>>> import numpy as np
>>> np.set_printoptions(precision=2, suppress=True, linewidth=100, floatmode="fixed")
>>> def tidy(a):
...     return np.round(a, 2) + 0
... 
>>> F = np.load("a.npy")
>>> print(F)
[[ 1  0  0  0  0  0]
 [ 0  2  0  0  0  0]
 [ 0  0  2  0  0  0]
 [ 0  0  0  0  0  0]
 [ 0  0  0  0 -2  0]
 [ 0  0  0  0  0 -1]]
>>> print(tidy(np.linalg.norm(F, 2) / np.linalg.norm(F)))
0.53
>>> print([round(float(x), 2) for x in np.linalg.svd(F, compute_uv=False)[:3]])
[2.0, 2.0, 2.0]
>>> feats = np.load("block7.npy")
>>> print(feats)
[[1.00 0.20 0.04 0.01 0.00 0.00 0.00]
 [0.20 1.00 0.20 0.04 0.01 0.00 0.00]
 [0.04 0.20 1.00 0.20 0.04 0.01 0.00]
 [0.01 0.04 0.20 1.00 0.20 0.04 0.01]
 [0.00 0.01 0.04 0.20 1.00 0.20 0.04]
 [0.00 0.00 0.01 0.04 0.20 1.00 0.20]
 [0.00 0.00 0.00 0.01 0.04 0.20 1.00]]
>>> Y = feats / np.sqrt((feats ** 2).mean(axis=1, keepdims=True))
>>> print(tidy(feats - feats.mean(axis=1, keepdims=True)))
[[ 0.82  0.02 -0.14 -0.17 -0.18 -0.18 -0.18]
 [-0.01  0.79 -0.01 -0.17 -0.20 -0.21 -0.21]
 [-0.17 -0.01  0.79 -0.01 -0.17 -0.20 -0.21]
 [-0.20 -0.17 -0.01  0.79 -0.01 -0.17 -0.20]
 [-0.21 -0.20 -0.17 -0.01  0.79 -0.01 -0.17]
 [-0.21 -0.21 -0.20 -0.17 -0.01  0.79 -0.01]
 [-0.18 -0.18 -0.18 -0.17 -0.14  0.02  0.82]]
>>> print(tidy(np.linalg.norm(Y, axis=1)))
[2.65 2.65 2.65 2.65 2.65 2.65 2.65]
>>> print(tidy(Y[2]))
[0.10 0.51 2.54 0.51 0.10 0.03 0.00]
>>> evals, vecs = np.linalg.eigh(feats)
>>> print(evals.sum(), np.trace(feats))
7.0 7.0
>>> print(np.unique(evals.round(6) + 0, return_counts=True)[1])
[1 1 1 1 1 1 1]
>>> print(tidy(np.linalg.eigvalsh(feats + 5 * np.eye(7))))
[5.68 5.73 5.82 5.94 6.10 6.29 6.44]
>>> x0 = np.ones(7)
>>> for _ in range(6):
...     x0 = feats @ x0
...     x0 /= np.linalg.norm(x0)
...     print(round(x0 @ feats @ x0, 2))
... 
1.42
1.43
1.44
1.44
1.44
1.44
>>> print(tidy(np.linalg.eigvalsh(feats)[-1]))
1.44
>>> m1 = np.tanh(np.array([[1.5, 0.2],
...     [-0.3, 0.0],
...     [0.3, -1.1],
...     [-0.2, -1.0],
...     [-0.3, 2.8],
...     [-0.8, -0.1],
...     [1.0, -1.3],
...     [-0.4, -0.1],
...     [0.3, 0.0],
...     [0.9, -1.2],
...     [-2.3, 1.6],
...     [0.4, 1.7],
...     [-0.8, 0.4],
...     [0.7, 1.1],
...     [1.2, -0.4],
...     [-1.5, 0.5],
...     [0.3, 0.5],
...     [-0.9, 0.5],
...     [-0.2, -0.4],
...     [-1.8, -0.7],
...     [-0.9, 1.0],
...     [-0.5, -1.7],
...     [-0.1, -1.2],
...     [1.6, 0.8]]) @ np.array([[0.0, 1.5, -2.4, 0.2, -1.0, -2.7, 1.8],
...     [0.7, -0.6, 0.4, 0.3, 3.3, 0.7, 0.6]]))
>>> print(tidy(m1))
[[ 0.14  0.97 -1.00  0.35 -0.69 -1.00  0.99]
 [ 0.00 -0.42  0.62 -0.06  0.29  0.67 -0.49]
 [-0.65  0.80 -0.82 -0.26 -1.00 -0.92 -0.12]
 [-0.60  0.29  0.08 -0.33 -1.00 -0.16 -0.74]
 [ 0.96 -0.97  0.95  0.65  1.00  0.99  0.81]
 [-0.07 -0.81  0.95 -0.19  0.44  0.97 -0.91]
 [-0.72  0.98 -0.99 -0.19 -1.00 -1.00  0.77]
 [-0.07 -0.49  0.73 -0.11  0.07  0.77 -0.65]
 [ 0.00  0.42 -0.62  0.06 -0.29 -0.67  0.49]
 [-0.69  0.97 -0.99 -0.18 -1.00 -1.00  0.72]
 [ 0.81 -1.00  1.00  0.02  1.00  1.00 -1.00]
 [ 0.83 -0.40 -0.27  0.53  1.00  0.11  0.94]
 [ 0.27 -0.89  0.97 -0.04  0.97  0.98 -0.83]
 [ 0.65  0.37 -0.85  0.44  0.99 -0.81  0.96]
 [-0.27  0.97 -1.00  0.12 -0.99 -1.00  0.96]
 [ 0.34 -0.99  1.00 -0.15  1.00  1.00 -0.98]
 [ 0.34  0.15 -0.48  0.21  0.87 -0.43  0.69]
 [ 0.34 -0.93  0.98 -0.03  0.99  0.99 -0.87]
 [-0.27 -0.06  0.31 -0.16 -0.81  0.25 -0.54]
 [-0.45 -0.98  1.00 -0.52 -0.47  1.00 -1.00]
 [ 0.60 -0.96  0.99  0.12  1.00  1.00 -0.77]
 [-0.83  0.26  0.48 -0.54 -1.00  0.16 -0.96]
 [-0.69  0.52 -0.24 -0.36 -1.00 -0.52 -0.72]
 [ 0.51  0.96 -1.00  0.51  0.78 -1.00  1.00]]
>>> W2 = m1[[1, 14]].astype(float)
>>> for _ in range(4):
...     z = np.linalg.norm(m1[:, None] - W2, axis=-1).argmin(axis=1)
...     W2 = np.array([m1[z == j].mean(axis=0) for j in range(2)])
... 
>>> print(z)
[1 0 1 1 0 0 1 0 1 1 0 0 0 1 1 0 1 0 0 0 0 0 1 1]
>>> print(np.bincount(z))
[13 11]
>>> Y = np.array([[-3, 1, -3, -1, 0, 0, 1, 2],
...     [-3, -2, -2, 3, 0, -1, 0, 0],
...     [0, 2, -3, 0, 3, 3, 0, -3],
...     [-3, 0, -1, -1, -1, -1, -2, 3],
...     [-2, 2, -2, 2, -3, 1, 2, -3],
...     [2, -1, 0, -3, 0, 0, -1, -3],
...     [1, -1, 0, -1, -1, -1, -2, -2],
...     [0, -3, -1, 2, -2, -2, 1, -3]])
>>> W0 = np.triu(Y)
>>> print(W0)
[[-3  1 -3 -1  0  0  1  2]
 [ 0 -2 -2  3  0 -1  0  0]
 [ 0  0 -3  0  3  3  0 -3]
 [ 0  0  0 -1 -1 -1 -2  3]
 [ 0  0  0  0 -3  1  2 -3]
 [ 0  0  0  0  0  0 -1 -3]
 [ 0  0  0  0  0  0 -2 -2]
 [ 0  0  0  0  0  0  0 -3]]
>>> x0 = np.array([-1, 5, -4, 4, 4, 5, 3, 2])
>>> h = np.maximum(W0 @ x0, 0)
>>> print(np.flatnonzero(h > 1e-9))
[0 1 2]
>>> print(W0 * (h > 1e-9)[:, None])
[[-3  1 -3 -1  0  0  1  2]
 [ 0 -2 -2  3  0 -1  0  0]
 [ 0  0 -3  0  3  3  0 -3]
 [ 0  0  0  0  0  0  0  0]
 [ 0  0  0  0  0  0  0  0]
 [ 0  0  0  0  0  0  0  0]
 [ 0  0  0  0  0  0  0  0]
 [ 0  0  0  0  0  0  0  0]]
>>> print(np.maximum(W0 @ x0, 0) - np.maximum(-W0 @ x0, 0))
[ 23   5  33 -13  -7  -9 -10  -6]
>>> print(np.maximum(W0 @ (3 * x0), 0))
[69 15 99  0  0  0  0  0]
>>> print(tidy(np.tanh(W0 @ x0)))
[ 1.00  1.00  1.00 -1.00 -1.00 -1.00 -1.00 -1.00]
>>> print(W0.T @ h)
[ -69   13 -178   -8   99   94   23  -53]
>>> print(tidy(np.linalg.norm(W0, 2) / np.linalg.norm(W0)))
0.65
>>> print([round(float(x), 2) for x in np.linalg.svd(W0, compute_uv=False)[:3]])
[7.8, 5.8, 4.53]
>>> print(np.linalg.cond(W0) > 100)
True
>>> Uu, sig, Vh = np.linalg.svd(W0)
>>> print(tidy(sig))
[7.80 5.80 4.53 4.17 3.06 1.74 0.45 0.00]
>>> Y = Uu[:, :7] @ np.diag(sig[:7]) @ Vh[:7]
>>> print(np.linalg.matrix_rank(Y))
7
>>> print(tidy(np.linalg.norm(W0 - Y) / np.linalg.norm(W0)))
0.0
>>> print(np.linalg.matrix_rank(W0, rtol=0.05))
7
>>> print(tidy(Y))
[[-3.00  1.00 -3.00 -1.00  0.00  0.00  1.00  2.00]
 [ 0.00 -2.00 -2.00  3.00  0.00 -1.00  0.00  0.00]
 [ 0.00  0.00 -3.00  0.00  3.00  3.00  0.00 -3.00]
 [ 0.00  0.00  0.00 -1.00 -1.00 -1.00 -2.00  3.00]
 [ 0.00  0.00  0.00  0.00 -3.00  1.00  2.00 -3.00]
 [ 0.00  0.00  0.00  0.00  0.00  0.00 -1.00 -3.00]
 [ 0.00  0.00  0.00  0.00  0.00  0.00 -2.00 -2.00]
 [ 0.00  0.00  0.00  0.00  0.00  0.00  0.00 -3.00]]
>>> print(tidy(np.abs(W0 - Y).max()))
0.0
>>> Y = W0[0, 0] * W0[1:] - np.outer(W0[1:, 0], W0[0])
>>> print(Y)
[[ 0  6  6 -9  0  3  0  0]
 [ 0  0  9  0 -9 -9  0  9]
 [ 0  0  0  3  3  3  6 -9]
 [ 0  0  0  0  9 -3 -6  9]
 [ 0  0  0  0  0  0  3  9]
 [ 0  0  0  0  0  0  6  6]
 [ 0  0  0  0  0  0  0  9]]
>>> print(np.flatnonzero(~Y.round(6).any(axis=1)))
[]
>>> print(W0[:, 0] / W0[0, 0])
[ 1.00 -0.00 -0.00 -0.00 -0.00 -0.00 -0.00 -0.00]
>>> print(np.linalg.matrix_rank(Y), np.linalg.matrix_rank(W0))
6 7
